>>> import numpy as np
>>> import numpy.linalg as la
>>> np.set_printoptions(suppress=True, linewidth=200)
>>> K = np.loadtxt("case9.csv", delimiter=",")
>>> print(K)
[[-7.7 17.4  8.  -4.6]
 [-0.2  0.8  0.9 -0.1]
 [-1.5  5.   4.6 -0.6]
 [-7.8 17.7  8.4 -4.4]
 [-2.4  5.1  1.9 -1.4]
 [-5.3 12.4  6.6 -3.2]
 [-5.5 13.5  7.6 -3. ]
 [-3.9  9.4  5.9 -2.1]
 [-7.  16.   7.9 -4. ]
 [-0.8  2.3  1.1 -0.4]
 [-6.8 14.9  6.3 -3.9]
 [ 0.  -0.1  0.   0. ]
 [-1.9  5.5  3.7 -1. ]
 [-5.1 11.   4.7 -2.9]
 [-5.8 12.7  5.1 -3.5]
 [-3.5  7.2  2.8 -1.9]
 [-1.7  3.3  1.4 -1.1]
 [-7.4 17.1  9.3 -4. ]
 [-6.8 15.5  7.4 -3.9]
 [-6.3 14.3  7.3 -3.4]
 [-4.1  9.   3.6 -2.5]
 [-4.5 11.   6.1 -2.5]
 [-7.6 17.3  8.  -4.5]
 [-0.9  3.6  4.5  0.1]
 [-3.2  7.7  3.4 -1.9]
 [-5.  11.4  5.1 -3. ]]
>>> left, sv, Vh = la.svd(K)
>>> print(np.argmax(sv[:-1] / (sv[1:] + 1e-6)) + 1)
1
>>> print(sv.round(1))
[71.2  5.1  0.5  0.5]
>>> M2 = left[:, :1] @ np.diag(sv[:1]) @ Vh[:1]
>>> print(round(float(np.abs(K - M2).max()), 1))
2.5
>>> print(round(la.norm(K - M2) / la.norm(K), 1))
0.1
>>> print(round(np.log10(la.cond(K))))
2
>>> rng = np.random.default_rng(4334)
>>> idx = rng.permutation(4)
>>> M2 = K[:, idx] * rng.choice([-1, 1], 4)
>>> print(M2)
[[ 8.  -7.7 -4.6 17.4]
 [ 0.9 -0.2 -0.1  0.8]
 [ 4.6 -1.5 -0.6  5. ]
 [ 8.4 -7.8 -4.4 17.7]
 [ 1.9 -2.4 -1.4  5.1]
 [ 6.6 -5.3 -3.2 12.4]
 [ 7.6 -5.5 -3.  13.5]
 [ 5.9 -3.9 -2.1  9.4]
 [ 7.9 -7.  -4.  16. ]
 [ 1.1 -0.8 -0.4  2.3]
 [ 6.3 -6.8 -3.9 14.9]
 [ 0.   0.   0.  -0.1]
 [ 3.7 -1.9 -1.   5.5]
 [ 4.7 -5.1 -2.9 11. ]
 [ 5.1 -5.8 -3.5 12.7]
 [ 2.8 -3.5 -1.9  7.2]
 [ 1.4 -1.7 -1.1  3.3]
 [ 9.3 -7.4 -4.  17.1]
 [ 7.4 -6.8 -3.9 15.5]
 [ 7.3 -6.3 -3.4 14.3]
 [ 3.6 -4.1 -2.5  9. ]
 [ 6.1 -4.5 -2.5 11. ]
 [ 8.  -7.6 -4.5 17.3]
 [ 4.5 -0.9  0.1  3.6]
 [ 3.4 -3.2 -1.9  7.7]
 [ 5.1 -5.  -3.  11.4]]
>>> left, _, Vh = la.svd(K.T @ M2)
>>> print(np.round(la.lstsq(K, M2)[0], 1) + 0)
[[0. 1. 0. 0.]
 [0. 0. 0. 1.]
 [1. 0. 0. 0.]
 [0. 0. 1. 0.]]
>>> print(idx)
[2 0 3 1]
